% ipython --no-banner

In [1]: import numpy as np

In [2]: np.set_printoptions(suppress=True, linewidth=200)

In [3]: J = np.load("layer14.npy")

In [4]: J
Out[4]: 
array([[0, 1, 1, 1, 1],
       [1, 0, 0, 0, 1],
       [1, 0, 0, 0, 0],
       [1, 0, 0, 0, 1],
       [1, 1, 0, 1, 0]])

In [5]: rng = np.random.default_rng(640491)

In [6]: lab = rng.permutation(5)

In [7]: lab
Out[7]: array([2, 3, 0, 4, 1])

In [8]: out = J[lab][:, lab]

In [9]: np.diag(out)
Out[9]: array([0, 0, 0, 0, 0])

In [10]: np.trace(out)
Out[10]: np.int64(0)

In [11]: round(np.linalg.det(out), 2), round(np.linalg.det(J[lab]), 2)
Out[11]: (np.float64(0.0), np.float64(0.0))

In [12]: r0, v = J[0], J[1]

In [13]: r0 @ r0
Out[13]: np.int64(4)

In [14]: pr = (r0 @ v) / (r0 @ r0) * r0

In [15]: (v - pr) @ r0
Out[15]: np.float64(0.0)

In [16]: round(np.linalg.norm(r0 + v) ** 2 + np.linalg.norm(r0 - v) ** 2, 2)
Out[16]: np.float64(12.0)

In [17]: np.linalg.matrix_rank(np.outer(r0, v))
Out[17]: np.int64(1)

In [18]: vals, vecs = np.linalg.eigh(J)

In [19]: vec = np.array([0, 7, 8, 8, 8])

In [20]: print(np.round(vec @ J @ vec / (vec @ vec), 2), round(float(vals[0]), 2), round(float(vals[-1]), 2))
1.0 -1.75 2.69

In [21]: np.abs(J).sum(axis=1).max(), round(np.abs(vals).max(), 2)
Out[21]: (np.int64(4), np.float64(2.69))

In [22]: rk = np.linalg.matrix_rank(J)

In [23]: print(rk)
4

In [24]: N = np.linalg.svd(J)[2][rk:].T

In [25]: N.shape
Out[25]: (5, 1)

In [26]: np.round(N[:, 0] / N[np.abs(N[:, 0]).round(6).argmax(), 0], 2) + 0
Out[26]: array([ 0.,  1.,  0., -1.,  0.])

In [27]: print([int(np.linalg.matrix_rank(J[:i])) for i in range(1, len(J) + 1)])
[1, 2, 3, 3, 4]

In [28]: [int(np.linalg.matrix_rank(J[:, :j + 1])) for j in range(5)]
Out[28]: [1, 2, 3, 3, 4]

In [29]: lab = rng.integers(0, 2, 4)

In [30]: arr = np.triu((lab[:, None] == lab) & (rng.random((4, 4)) < 0.8), 1).astype(int)

In [31]: arr += arr.T

In [32]: arr
Out[32]: 
array([[0, 0, 1, 1],
       [0, 0, 0, 0],
       [1, 0, 0, 1],
       [1, 0, 1, 0]])

In [33]: rk = np.linalg.matrix_rank(arr)

In [34]: rk
Out[34]: np.int64(3)

In [35]: N = np.linalg.svd(arr)[2][rk:].T

In [36]: print([int(np.linalg.matrix_rank(arr[:i])) for i in range(1, len(arr) + 1)])
[1, 1, 2, 3]

In [37]: np.round(arr @ N, 2) + 0
Out[37]: 
array([[0.],
       [0.],
       [0.],
       [0.]])

In [38]: [int(np.linalg.matrix_rank(np.delete(arr, i, axis=0))) for i in range(4)]
Out[38]: [2, 3, 2, 2]

In [39]: [int(np.linalg.matrix_rank(arr[:, :j + 1])) for j in range(4)]
Out[39]: [1, 1, 2, 3]

In [40]: arr.sum(axis=0)
Out[40]: array([2, 0, 2, 2])

In [41]: Lm = np.diag(arr.sum(axis=1)) - arr

In [42]: round(np.linalg.det(Lm[1:, 1:]))
Out[42]: 0

In [43]: (np.linalg.eigvalsh(Lm) < 1e-8).sum()
Out[43]: np.int64(2)

In [44]: out = np.array([[-2, 1], [-2, -2], [-1, 0], [1, -2]])

In [45]: arr @ out
Out[45]: 
array([[ 0, -2],
       [ 0,  0],
       [-1, -1],
       [-3,  1]])

In [46]: np.einsum("ij,ij->i", arr, arr)
Out[46]: array([2, 0, 2, 2])

In [47]: print(out.T @ arr.T)
[[ 0  0 -1 -3]
 [-2  0 -1  1]]

In [48]: np.linalg.matrix_rank(np.vstack([arr, out.T]))
Out[48]: np.int64(4)

In [49]: np.einsum("ij->j", arr)
Out[49]: array([2, 0, 2, 2])

In [50]: np.vstack([arr, out.T]).shape
Out[50]: (6, 4)
